>>> import numpy as np
>>> np.set_printoptions(suppress=True, linewidth=120)
>>> def rd(a):
...     return np.round(a, 1) + 0
... 
>>> W0 = np.load("run1.npy")
>>> rd(W0)
array([[ 0. ,  0.1,  0.1,  0. , -0.1,  0. ,  0. ,  0.1,  0.1],
       [ 0.1,  0.1,  0.1,  0. , -0.2,  0. ,  0. ,  0.1,  0.1],
       [ 0.1,  0.1,  0.1,  0. , -0.2,  0.1,  0. ,  0.1,  0.1],
       [ 0. ,  0. ,  0. ,  0. ,  0. ,  0. ,  0. ,  0. ,  0. ],
       [-0.1, -0.2, -0.2,  0. ,  0.4, -0.1,  0. , -0.2, -0.3],
       [ 0. ,  0. ,  0.1,  0. , -0.1,  0. ,  0. ,  0.1,  0.1],
       [ 0. ,  0. ,  0. ,  0. ,  0. ,  0. ,  0. ,  0. ,  0. ],
       [ 0.1,  0.1,  0.1,  0. , -0.2,  0.1,  0. ,  0.2,  0.2],
       [ 0.1,  0.1,  0.1,  0. , -0.3,  0.1,  0. ,  0.2,  0.2]])
>>> # symmetric, so the eigenvalues are real
>>> vec = np.array([-4, -1, 3, -5, -4, -1, -7, -4, 8])
>>> rd((vec - W0 @ vec) @ (W0 @ vec))
np.float64(0.0)
>>> rd(W0 @ vec)
array([ 0.9,  1.1,  1.3,  0.2, -2.6,  0.7, -0.2,  1.7,  1.8])
>>> rd(np.eye(9) - W0)
array([[ 1. , -0.1, -0.1,  0. ,  0.1,  0. ,  0. , -0.1, -0.1],
       [-0.1,  0.9, -0.1,  0. ,  0.2,  0. ,  0. , -0.1, -0.1],
       [-0.1, -0.1,  0.9,  0. ,  0.2, -0.1,  0. , -0.1, -0.1],
       [ 0. ,  0. ,  0. ,  1. ,  0. ,  0. ,  0. ,  0. ,  0. ],
       [ 0.1,  0.2,  0.2,  0. ,  0.6,  0.1,  0. ,  0.2,  0.3],
       [ 0. ,  0. , -0.1,  0. ,  0.1,  1. ,  0. , -0.1, -0.1],
       [ 0. ,  0. ,  0. ,  0. ,  0. ,  0. ,  1. ,  0. ,  0. ],
       [-0.1, -0.1, -0.1,  0. ,  0.2, -0.1,  0. ,  0.8, -0.2],
       [-0.1, -0.1, -0.1,  0. ,  0.3, -0.1,  0. , -0.2,  0.8]])
>>> w, vecs = np.linalg.eigh(W0)
>>> vec = np.array([-1, 2, 2, 0, -1, -1, 2, 1, 0])
>>> rd(vecs * np.abs(w) @ vecs.T)
array([[ 0. ,  0.1,  0.1,  0. , -0.1,  0. ,  0. ,  0.1,  0.1],
       [ 0.1,  0.1,  0.1,  0. , -0.2,  0. ,  0. ,  0.1,  0.1],
       [ 0.1,  0.1,  0.1,  0. , -0.2,  0.1,  0. ,  0.1,  0.1],
       [ 0. ,  0. ,  0. ,  0. ,  0. ,  0. ,  0. ,  0. ,  0. ],
       [-0.1, -0.2, -0.2,  0. ,  0.4, -0.1,  0. , -0.2, -0.3],
       [ 0. ,  0. ,  0.1,  0. , -0.1,  0. ,  0. ,  0.1,  0.1],
       [ 0. ,  0. ,  0. ,  0. ,  0. ,  0. ,  0. ,  0. ,  0. ],
       [ 0.1,  0.1,  0.1,  0. , -0.2,  0.1,  0. ,  0.2,  0.2],
       [ 0.1,  0.1,  0.1,  0. , -0.3,  0.1,  0. ,  0.2,  0.2]])
>>> rd(np.abs(W0).sum(axis=1).max()), np.abs(w).max()
(np.float64(1.6), np.float64(1.0))
>>> rd(vec @ W0 @ vec / (vec @ vec)), rd(w[0]), w[-1]
(np.float64(0.2), np.float64(0.0), np.float64(1.0))
>>> rd(vecs * np.maximum(w, 0) @ vecs.T)
array([[ 0. ,  0.1,  0.1,  0. , -0.1,  0. ,  0. ,  0.1,  0.1],
       [ 0.1,  0.1,  0.1,  0. , -0.2,  0. ,  0. ,  0.1,  0.1],
       [ 0.1,  0.1,  0.1,  0. , -0.2,  0.1,  0. ,  0.1,  0.1],
       [ 0. ,  0. ,  0. ,  0. ,  0. ,  0. ,  0. ,  0. ,  0. ],
       [-0.1, -0.2, -0.2,  0. ,  0.4, -0.1,  0. , -0.2, -0.3],
       [ 0. ,  0. ,  0.1,  0. , -0.1,  0. ,  0. ,  0.1,  0.1],
       [ 0. ,  0. ,  0. ,  0. ,  0. ,  0. ,  0. ,  0. ,  0. ],
       [ 0.1,  0.1,  0.1,  0. , -0.2,  0.1,  0. ,  0.2,  0.2],
       [ 0.1,  0.1,  0.1,  0. , -0.3,  0.1,  0. ,  0.2,  0.2]])
>>> rng = np.random.default_rng(246464)
>>> K = rng.normal(size=(41, 12))
>>> K = 10 * K / np.linalg.norm(K, axis=1, keepdims=True)
>>> rd(K)
array([[-2.5, -1.9,  2. ,  5.3, -1.3, -5.5, -1.2, -3.3, -3.3,  0.6,  1.4, -0.2],
       [ 0.2, -3.1,  2.9, -1. ,  6. ,  1.1,  2.6,  3.6, -2.4,  0. , -4.2,  1.1],
       [ 2.8,  0.5,  4. ,  2.2, -5.2,  4.5,  1.8,  3. ,  2.3, -1.1,  1.1,  1.9],
       [ 3.3,  4.5,  0.6, -1.3, -4.4,  4.1, -2. , -1.3, -2.2, -4.1, -1.5, -1.3],
       [-1.7,  3.1, -4.8,  2.5, -3. , -4.9,  2. , -0.6, -3. ,  2.6, -2. ,  1.5],
       [ 1.9,  4.5,  2.9, -2.4,  0.2, -3.7,  1. , -4.1, -0.4,  3.1, -4.4,  1.3],
       [-3.5,  0.1, -2.4, -3.1, -0.7,  0.6,  0.2,  6.7,  1.2,  1.5, -3.7, -3.1],
       [-1.7, -7.7, -1.6,  1.4, -0.6, -3.6,  2.9,  1.3,  2.9,  0. ,  0.9, -0.5],
       [ 0.1, -0.6, -4.6,  3.8, -2.2, -1.4, -3.7, -4.8,  1.9, -0.2, -3.9,  1.1],
       [ 0. , -5.8,  1.5,  0.4, -5. ,  0.9, -4.6, -0.5, -0.9, -0.7, -3.6, -1.4],
       [-0.2,  1.3,  1.4,  2.7, -3.7, -1. , -1.8,  2. , -4.1,  2.6, -4.2, -5.1],
       [-1.1, -0.4, -4.7,  1.1, -2.5, -2.6,  0.9,  5.5, -4.7, -1.8,  1.3,  1.9],
       [-4.9,  1.3, -2.6, -1.4, -2. ,  0.4, -3.5, -5.6, -1.8, -0.1, -2. ,  3.2],
       [-2.7,  3. ,  1.1, -0.8,  2.9, -2. ,  1.8,  0.1,  5.4, -3.1, -1.2, -5.1],
       [-4.5, -2.9, -0.7,  3.9, -1.5,  2. , -1.8, -1.2,  3.6,  3.1,  0.8, -4.7],
       [-1.1,  1.7,  2. ,  4.5,  2.9, -2.1, -1.8, -3.2, -1.4, -5.6, -3.4, -0.4],
       [-4.8,  4. , -2.1, -1.1, -1.6,  1.5, -0.5, -1.3, -1.1,  5.1,  2.2, -4. ],
       [ 2. , -0.3, -2.5,  0.2,  1.8, -4.8,  3. , -0.9,  0.1,  5. , -5. ,  2.1],
       [-2. , -0.8, -1.1,  0. ,  4.2,  2. , -3.2,  3.4, -1.6, -0.6, -6. , -3.4],
       [ 1.5, -2.7, -1. , -1.2, -2.3,  4.3,  1.5, -5.1,  0.1,  0. ,  3.3,  5. ],
       [-3. , -3.5,  2.4, -4.4, -3. ,  2. ,  0.5, -4.2,  0.4, -0.2,  0.3, -4.7],
       [ 5.4, -0.6, -1.9,  4.5,  0.5, -2.8,  0. ,  4.7, -0.1, -2.6, -1.9,  2.1],
       [ 3.2, -3.6, -0.8,  1.6, -6.7, -0.2, -0.6, -4.2, -0.3,  3.1,  1.2, -0.3],
       [ 3.3,  2.1, -0.2,  0.2, -0.7,  0.1, -6.1, -5.4, -2.6, -1.8,  0. ,  2.9],
       [-2.9,  2. ,  2.6, -6. , -2.6, -2.7, -3.3,  1.7, -3.9, -1.2, -0.2,  0.7],
       [-0.9, -0.9,  0.3, -4.1, -1. , -0.7,  4.9,  6. , -2.3, -3.7, -0.3, -0.3],
       [-0.2, -0.6, -1.8,  0.9, -3.4,  6.3,  0.6,  1.1,  4.6,  3.3, -1.6, -2.9],
       [-1. ,  2.9,  4.3, -2.5, -2. , -3.4, -0.4,  4.5, -4.4,  0.6,  3.1,  1.2],
       [-4. , -0.8, -2.4, -1.8, -1.2, -3. , -0.8,  4.9,  2.4, -1.4,  1.7, -5.4],
       [-2.1, -5.4, -3.7,  3.2,  1. , -1. ,  4.6, -1.2, -0.2,  3.2,  2.1, -1.8],
       [ 2.3,  0.8, -5.4,  2.5, -0.2, -2.3,  2.3, -3.8, -0.2, -1.2,  5.5,  1.6],
       [-1.9, -3.2,  0.8, -1.4, -2.8,  4.1,  3.8,  0.5, -0.4, -2.2,  0.5,  6.3],
       [-1.3, -1.1,  4.4,  3.2, -3.5,  6.4,  2.8,  2.1,  0.7,  0.4, -1.3,  0.5],
       [-1.2, -0.6, -3.6, -3.8,  4.6, -1.6, -0.2,  0.3,  0.9, -2.9,  5.8, -1.8],
       [ 2.8, -4.1,  1.2, -0.3,  3.6,  4.5,  2.4,  0.2,  1.4, -5.4, -1.4,  1.5],
       [ 3.9, -1.8,  0. ,  2.2, -3.3, -2. ,  1.5, -0.8, -1.8,  4.7, -5.7,  1. ],
       [ 3.8,  2.7, -4.9,  2.5,  1.6,  2.1,  0.5,  2.8, -0.6,  2. ,  2.5,  4.8],
       [-0.2, -1.9,  2.2, -1.3,  3.6, -7.1,  2.6,  1.4, -0.4, -2.9, -3. ,  0.6],
       [-1. , -5.8,  2.3,  0.2,  2.1,  2.3, -5.3, -0.7, -0.5, -0.3,  4. ,  2.4],
       [-0.8,  0. ,  0.3,  3.3,  1.9,  0.5,  5.6, -1.4, -3. ,  2.1,  5.9, -1.9],
       [-2.3, -1.6,  4.1,  0. ,  0.5,  2.7, -4.4,  1.6,  2.5, -5.5, -0.9, -2.9]])
>>> hat = K @ np.linalg.solve(K.T @ K, K.T)
>>> np.allclose(hat @ hat, hat)
True
>>> rd(hat @ K[:, 5])
array([-5.5,  1.1,  4.5,  4.1, -4.9, -3.7,  0.6, -3.6, -1.4,  0.9, -1. , -2.6,  0.4, -2. ,  2. , -2.1,  1.5, -4.8,
        2. ,  4.3,  2. , -2.8, -0.2,  0.1, -2.7, -0.7,  6.3, -3.4, -3. , -1. , -2.3,  4.1,  6.4, -1.6,  4.5, -2. ,
        2.1, -7.1,  2.3,  0.5,  2.7])
>>> rd(np.diag(hat))
array([0.3, 0.3, 0.3, 0.4, 0.3, 0.3, 0.2, 0.3, 0.3, 0.3, 0.3, 0.3, 0.4, 0.3, 0.2, 0.4, 0.3, 0.3, 0.3, 0.2, 0.3, 0.3,
       0.3, 0.2, 0.3, 0.3, 0.2, 0.3, 0.3, 0.3, 0.2, 0.4, 0.3, 0.3, 0.3, 0.2, 0.3, 0.2, 0.4, 0.4, 0.2])
>>> np.linalg.matrix_rank(np.eye(41) - hat)
np.int64(29)
>>> feats = np.array([[1, 1, -1, -1, 1, 1, -1, -1],
...     [1, -1, 1, -1, 1, -1, 1, -1],
...     [1, -1, -1, 1, 1, -1, -1, 1],
...     [1, -1, 1, -1, -1, 1, -1, 1],
...     [1, -1, -1, 1, -1, 1, 1, -1],
...     [1, 1, -1, -1, -1, -1, 1, 1],
...     [1, 1, 1, 1, -1, -1, -1, -1],
...     [1, 1, 1, 1, 1, 1, 1, 1]])
>>> feats
array([[ 1,  1, -1, -1,  1,  1, -1, -1],
       [ 1, -1,  1, -1,  1, -1,  1, -1],
       [ 1, -1, -1,  1,  1, -1, -1,  1],
       [ 1, -1,  1, -1, -1,  1, -1,  1],
       [ 1, -1, -1,  1, -1,  1,  1, -1],
       [ 1,  1, -1, -1, -1, -1,  1,  1],
       [ 1,  1,  1,  1, -1, -1, -1, -1],
       [ 1,  1,  1,  1,  1,  1,  1,  1]])
>>> vec = np.array([3, 3, 1, 0, 0, 0, 3, 3])
>>> rhs = feats @ vec
>>> rhs
array([-1,  1, -1,  1, -1, 11,  1, 13])
>>> rd(np.linalg.solve(feats, rhs))
array([3., 3., 1., 0., 0., 0., 3., 3.])
>>> rd(np.linalg.solve(feats, feats[:, 5]))
array([0., 0., 0., 0., 0., 1., 0., 0.])
>>> rd(np.linalg.norm(feats))
np.float64(8.0)
>>> np.zeros(8, 8)
Traceback (most recent call last):
  File "<python-input-33>", line 1, in <module>
    np.zeros(8, 8)
    ~~~~~~~~^^^^^^
TypeError: Cannot interpret '8' as a data type
>>> feats.mean(axis=0)
array([1., 0., 0., 0., 0., 0., 0., 0.])
>>> np.abs(feats).max()
np.int64(1)
>>> m1 = np.loadtxt("arr.csv", delimiter=",")
>>> rd(m1)
array([[-0.2, -0.3,  0.2,  0.3,  0.3,  0. ,  0.5,  0.2,  0.1, -0.1],
       [ 0.2,  0. ,  0.2,  0. , -0.1, -0.2, -0.2, -0.4,  0.6, -0.3],
       [ 0. ,  0. , -0.4, -0.6, -0.2, -0.2,  0.3,  0.1,  0. , -0.4],
       [ 0.1, -0.5,  0. , -0.1, -0.3,  0.4, -0.2,  0.1,  0.2, -0.1],
       [ 0.1,  0. , -0.1, -0.2, -0.1,  0.1, -0.5,  0.4, -0.1,  0.2],
       [ 0.1, -0.2,  0.1, -0.5,  0.6,  0. , -0.1,  0.2, -0.1, -0.1],
       [-0.4, -0.3,  0.2, -0.2,  0. ,  0.2, -0.2,  0. , -0.1, -0.1],
       [ 0.3,  0. ,  0.2,  0.1, -0.2, -0.1,  0.2, -0.1, -0.4,  0. ],
       [-0.2, -0.3,  0.1, -0.1,  0. ,  0. , -0.2, -0.6, -0.3,  0. ],
       [-0.5,  0.5, -0.1, -0.1,  0. ,  0.2, -0.1, -0.2, -0.2, -0.3],
       [ 0. ,  0.1, -0.2,  0. ,  0.5, -0.3, -0.3, -0.2,  0.1,  0.3],
       [-0.2, -0.1,  0.2,  0.2, -0.1, -0.6, -0.3,  0.3, -0.2, -0.4],
       [-0.1,  0. ,  0.3, -0.1,  0.1,  0.1,  0. , -0.3,  0.1,  0. ],
       [ 0.2,  0.1, -0.2,  0.3,  0.3,  0.4, -0.2,  0. , -0.1, -0.6],
       [-0.1,  0.4,  0.5, -0.2,  0. ,  0.1,  0. ,  0.2,  0.2,  0. ],
       [-0.5, -0.1, -0.4,  0.1, -0.1, -0.1, -0.1,  0.1,  0.4,  0.1]])
>>> # orthonormal columns
>>> M2 = np.c_[m1[:, :3] @ np.array([[1, 0, 1], [0, 2, 0], [0, 1, 1]]), np.array([0, -2, -2, -2, 2, -2, -3, -2, 0, -2, -1, 3, 1, 0, -1, 3])]
>>> rd(M2)
array([[-0.2, -0.5,  0. ,  0. ],
       [ 0.2,  0.2,  0.4, -2. ],
       [ 0. , -0.5, -0.4, -2. ],
       [ 0.1, -0.9,  0.2, -2. ],
       [ 0.1, -0.1,  0. ,  2. ],
       [ 0.1, -0.2,  0.1, -2. ],
       [-0.4, -0.4, -0.2, -3. ],
       [ 0.3,  0.2,  0.4, -2. ],
       [-0.2, -0.6, -0.1,  0. ],
       [-0.5,  0.8, -0.6, -2. ],
       [ 0. , -0.1, -0.2, -1. ],
       [-0.2,  0. ,  0. ,  3. ],
       [-0.1,  0.3,  0.3,  1. ],
       [ 0.2, -0.1,  0. ,  0. ],
       [-0.1,  1.4,  0.4, -1. ],
       [-0.5, -0.6, -0.9,  3. ]])
>>> rd(np.linalg.lstsq(m1, M2[:, 0])[0])
array([1., 0., 0., 0., 0., 0., 0., 0., 0., 0.])
>>> rd(np.linalg.norm(np.linalg.qr(m1)[0].T @ M2, axis=0) ** 2 / ((M2 ** 2).sum(axis=0) + 1e-12))
array([1. , 1. , 1. , 0.5])
>>> rd(np.linalg.norm(M2 - m1 @ np.linalg.lstsq(m1, M2)[0], axis=0))
array([0. , 0. , 0. , 5.1])
>>> C2 = np.cov(M2, rowvar=False)
>>> rd(np.corrcoef(M2[:, 3], M2[:, 2])[0, 1])
np.float64(-0.3)
>>> m1.shape
(16, 10)
>>> rd(np.linalg.norm(m1))
np.float64(3.2)
>>> rd(m1.sum(axis=1))
array([ 0.9, -0.3, -1.4, -0.2, -0.2,  0. , -0.8, -0.1, -1.6, -0.7, -0.1, -1.2,  0.1,  0.2,  1.2, -0.6])
>>> m1[16]
Traceback (most recent call last):
  File "<python-input-49>", line 1, in <module>
    m1[16]
    ~~^^^^
IndexError: index 16 is out of bounds for axis 0 with size 16
>>> rd(m1.mean(axis=0))
array([-0.1,  0. ,  0. , -0.1,  0. ,  0. , -0.1,  0. ,  0. , -0.1])
>>> np.unravel_index(np.abs(m1).argmax(), m1.shape)
(np.int64(2), np.int64(3))
>>> vec = np.array([8, 2, 7, -8, 4, 0, -2, 1, -6, -6])
>>> rhs = m1 @ vec
>>> rd(rhs)
array([ -2.3,   1.4,   2.6,  -0.9,   1.8,   8.6,  -0.1,   3.7,   1.4,  -0.2,  -1. ,   2.5,   1.9,   3.6,   4. , -11.2])
>>> rhs = rhs + 0.3 * rng.normal(size=16)
>>> rd(rhs)
array([ -2. ,   1.9,   1.9,  -0.7,   1.5,   8.9,  -0.1,   4.2,   0.8,  -0.3,  -1.2,   2.3,   2. ,   3.6,   4. , -10.9])
>>> beta, *_ = np.linalg.lstsq(m1, rhs)
>>> rd(np.linalg.norm(rhs - m1 @ beta))
np.float64(0.9)
>>> beta.round()
array([ 8.,  2.,  7., -8.,  4.,  0., -2.,  1., -5., -6.])
